$ python -q
>>> import numpy as np
>>> np.set_printoptions(suppress=True, linewidth=120)
>>> X = np.load("m.npy")
>>> print(X)
[[0 0 0 0 1 0 0]
 [1 0 0 0 0 0 0]
 [0 0 0 1 0 0 0]
 [0 0 1 0 0 0 0]
 [0 0 0 0 0 0 1]
 [0 1 0 0 0 0 0]
 [0 0 0 0 0 1 0]]
>>> r0 = np.array([3, 1, 0])
>>> print(np.polyval(r0, X[0]))
[0 0 0 0 4 0 0]
>>> print(np.correlate(X[0], X[4], "full"))
[0 0 0 0 1 0 0 0 0 0 0 0 0]
>>> print(np.cross(X[0, :3], X[4, :3]))
[0 0 0]
>>> out = np.linalg.inv(X)
>>> print(np.round(np.linalg.det(X) * out, 2))
[[-0. -1. -0. -0. -0. -0. -0.]
 [-0. -0. -0. -0. -0. -1. -0.]
 [-0. -0. -0. -1. -0. -0. -0.]
 [-0. -0. -1. -0. -0. -0. -0.]
 [-1. -0. -0. -0. -0. -0. -0.]
 [-0. -0. -0. -0. -0. -0. -1.]
 [-0. -0. -0. -0. -1. -0. -0.]]
>>> print(X @ out)
[[1. 0. 0. 0. 0. 0. 0.]
 [0. 1. 0. 0. 0. 0. 0.]
 [0. 0. 1. 0. 0. 0. 0.]
 [0. 0. 0. 1. 0. 0. 0.]
 [0. 0. 0. 0. 1. 0. 0.]
 [0. 0. 0. 0. 0. 1. 0.]
 [0. 0. 0. 0. 0. 0. 1.]]
>>> print(round(float(np.linalg.slogdet(X)[0]), 2))
-1.0
>>> print(np.round(np.linalg.cond(X), 2))
1.0
>>> print(np.allclose(out, X.T))
True
>>> def softmax(z):
...     e = np.exp(z - z.max(axis=-1, keepdims=True))
...     return e / e.sum(axis=-1, keepdims=True)
... 
>>> print(np.round(softmax(X[5]), 2))
[0.11 0.31 0.11 0.11 0.11 0.11 0.11]
>>> att = X @ X.T / np.sqrt(7)
>>> print(np.round(softmax(att + np.triu(np.full(att.shape, -np.inf), 1)), 2))
[[1.   0.   0.   0.   0.   0.   0.  ]
 [0.41 0.59 0.   0.   0.   0.   0.  ]
 [0.29 0.29 0.42 0.   0.   0.   0.  ]
 [0.22 0.22 0.22 0.33 0.   0.   0.  ]
 [0.18 0.18 0.18 0.18 0.27 0.   0.  ]
 [0.15 0.15 0.15 0.15 0.15 0.23 0.  ]
 [0.13 0.13 0.13 0.13 0.13 0.13 0.2 ]]
>>> print(softmax(att).round(6).argmax(axis=1))
[0 1 2 3 4 5 6]
>>> print(np.round(softmax(att)[5] @ X, 2))
[0.13 0.2  0.13 0.13 0.13 0.13 0.13]
>>> print(np.round(np.linalg.norm(X, axis=0), 2))
[1. 1. 1. 1. 1. 1. 1.]
>>> print(np.round(np.linalg.pinv(X), 2))
[[0. 1. 0. 0. 0. 0. 0.]
 [0. 0. 0. 0. 0. 1. 0.]
 [0. 0. 0. 1. 0. 0. 0.]
 [0. 0. 1. 0. 0. 0. 0.]
 [1. 0. 0. 0. 0. 0. 0.]
 [0. 0. 0. 0. 0. 0. 1.]
 [0. 0. 0. 0. 1. 0. 0.]]
>>> print(np.round(np.linalg.svd(X, compute_uv=False), 2))
[1. 1. 1. 1. 1. 1. 1.]
>>> print(X @ X.T)
[[1 0 0 0 0 0 0]
 [0 1 0 0 0 0 0]
 [0 0 1 0 0 0 0]
 [0 0 0 1 0 0 0]
 [0 0 0 0 1 0 0]
 [0 0 0 0 0 1 0]
 [0 0 0 0 0 0 1]]
>>> print(X[:, 2] @ X[:, 0])
0
>>> print(X.T @ X)
[[1 0 0 0 0 0 0]
 [0 1 0 0 0 0 0]
 [0 0 1 0 0 0 0]
 [0 0 0 1 0 0 0]
 [0 0 0 0 1 0 0]
 [0 0 0 0 0 1 0]
 [0 0 0 0 0 0 1]]
>>> K = np.loadtxt("a.csv", delimiter=",")
>>> print(K)
[[ -0.22   3.97   5.4  -11.27   3.72   8.34  -6.03   8.18  -3.62  -8.94   2.88]
 [  1.03   0.5    6.48  -7.2    2.81  10.01  -5.92   8.04  -2.84  -8.95   2.66]
 [  0.08   1.99   6.61 -10.71   1.51   7.99  -5.7   10.19  -3.05  -9.25   2.94]
 [  0.1    4.93   4.96  -9.47   3.3    7.76  -4.75   9.37  -2.76 -10.75   2.88]
 [ -1.31   2.29   5.01  -9.7    2.27  10.98  -7.36  10.14  -4.75  -9.11   3.12]
 [ -0.28   2.61   6.48 -11.07   4.49   9.16  -7.2    8.13  -3.61  -8.39   2.5 ]
 [ -1.63   2.55   6.03  -9.65   4.29   9.29  -5.95  10.17  -2.73 -11.47   2.43]
 [  1.18   2.76   7.24  -7.7    1.28   7.94  -6.85   7.87  -3.37  -9.63   2.26]
 [  0.17   3.37   5.29  -8.29   3.17   8.01  -5.99   9.31  -5.38  -9.78   4.45]
 [ -1.27   2.87   6.32  -8.51   3.79   9.21  -4.62   8.67  -4.41  -7.59   0.94]
 [  0.17   1.46   6.92 -10.51   1.81   8.09  -8.01  10.76  -2.96  -9.29   1.64]
 [ -0.03   1.98   5.11 -11.89   3.47   8.45  -5.07   8.48  -3.45  -8.57   4.71]
 [  0.61   3.75   4.39  -9.78   4.51   7.69  -7.29   8.35  -3.19 -10.51   2.71]
 [ -1.12   3.54   5.04  -7.7    2.53   8.79  -6.99  10.12  -4.19  -7.32   3.07]
 [ -0.08   4.46   5.68  -8.61   2.89   8.51  -8.13   9.01  -3.76  -9.41   2.49]
 [  1.48   4.06   6.35 -10.23   4.13   8.46  -5.64  10.3   -3.18  -8.93   4.17]
 [ -1.15   3.69   6.28  -8.66   3.52   9.21  -4.84   7.52  -1.28  -8.75   4.53]
 [ -0.28   2.67   7.82  -7.51   1.71   9.66  -4.47   8.94  -2.2   -8.95   2.78]
 [ -0.05   3.88   5.08  -8.14   3.79   8.16  -7.16   8.09  -3.92  -7.86   1.41]
 [  0.17   2.11   5.44 -11.39   3.35  10.57  -5.95   8.16  -3.18  -8.88   0.95]
 [ -0.3    3.39   6.19 -11.02   3.74   8.73  -5.73   8.75  -2.94  -9.42   3.35]
 [  0.12   2.4    4.36 -11.09   3.21   9.34  -5.03  10.45  -2.93  -9.32   3.89]
 [  1.68   1.61   4.25  -8.42   2.86   8.35  -6.4    9.44  -3.08  -8.84   2.49]
 [ -2.06   2.2    6.47  -9.58   3.21   6.93  -3.31   9.95  -2.76  -9.07   3.09]
 [  1.14   1.32   4.01  -9.4    3.02  10.41  -4.88   8.97  -3.04  -7.61   2.81]
 [  2.33   3.84   6.08  -9.48   1.49  10.09  -4.72   8.58  -2.8  -11.43   3.71]
 [ -0.6    3.79   6.16  -8.46   4.     7.82  -6.66  10.06  -2.66  -8.27   3.17]
 [  0.59   4.14   6.35  -9.03   4.21   8.26  -6.31   8.03  -1.37  -9.39   2.19]
 [  0.09   3.64   6.1   -8.91   1.39   9.04  -5.1    8.68  -2.82  -9.4    3.29]
 [ -0.32   3.48   2.93 -10.71   2.13   8.56  -5.26  10.24  -2.87  -6.76   2.72]
 [ -0.92   1.67   7.16  -9.84   3.31  11.13  -6.68   9.32  -3.92  -7.75   3.86]
 [  0.17   3.06   6.17  -8.74   3.05   9.52  -7.14   8.16  -4.12 -10.28   3.32]]
>>> vec = np.array([9, 6, 5, 7, 6, 2, 2, 4, 2, 0, 8])
>>> rhs = K @ vec
>>> try:
...     np.linalg.solve(K, rhs)
... except np.linalg.LinAlgError as e:
...     print("failed:", e)
... 
failed: Last 2 dimensions of the array must be square
>>> print(np.round(np.linalg.lstsq(K, rhs)[0], 2) + 0)
[9. 6. 5. 7. 6. 2. 2. 4. 2. 0. 8.]
>>> print(np.round(np.linalg.solve(K.T @ K, K.T @ rhs), 2) + 0)
[9. 6. 5. 7. 6. 2. 2. 4. 2. 0. 8.]
>>> rng = np.random.default_rng(90)
>>> rhs = rhs + 0.05 * rng.normal(size=32)
>>> print(rhs.round(2))
[45.5  67.05 42.55 69.84 35.96 44.21 50.4  62.22 75.34 43.12 32.59 46.29 58.04 57.93 60.74 96.41 76.26 74.23 51.8
 24.76 55.88 54.62 59.64 45.35 53.91 86.14 75.49 74.7  62.47 34.1  57.67 63.52]
>>> beta, *_ = np.linalg.lstsq(K, rhs)
>>> print(beta.round())
[ 9.  6.  5.  7.  6.  2.  2.  4.  2. -0.  8.]
>>> print(beta.round(2))
[ 8.99  6.01  4.99  6.99  5.98  2.    1.99  3.99  2.   -0.01  8.02]
>>> print(np.round(np.abs(np.linalg.svd(K)[2][-1]), 2))
[0.49 0.08 0.29 0.04 0.31 0.1  0.41 0.19 0.51 0.21 0.24]
>>> print(np.linalg.cond(K) > 100)
False
>>> hat = K @ np.linalg.solve(K.T @ K, K.T)
>>> print(np.round(np.diag(hat), 2))
[0.22 0.38 0.28 0.29 0.37 0.27 0.48 0.31 0.47 0.56 0.51 0.39 0.32 0.32 0.23 0.45 0.5  0.33 0.23 0.4  0.12 0.21 0.31
 0.47 0.34 0.46 0.28 0.32 0.2  0.47 0.33 0.19]
>>> print(np.round(np.linalg.eigvalsh(hat), 2) + 0)
[0. 0. 0. 0. 0. 0. 0. 0. 0. 0. 0. 0. 0. 0. 0. 0. 0. 0. 0. 0. 0. 1. 1. 1. 1. 1. 1. 1. 1. 1. 1. 1.]
>>> print(np.allclose(hat @ hat, hat))
True
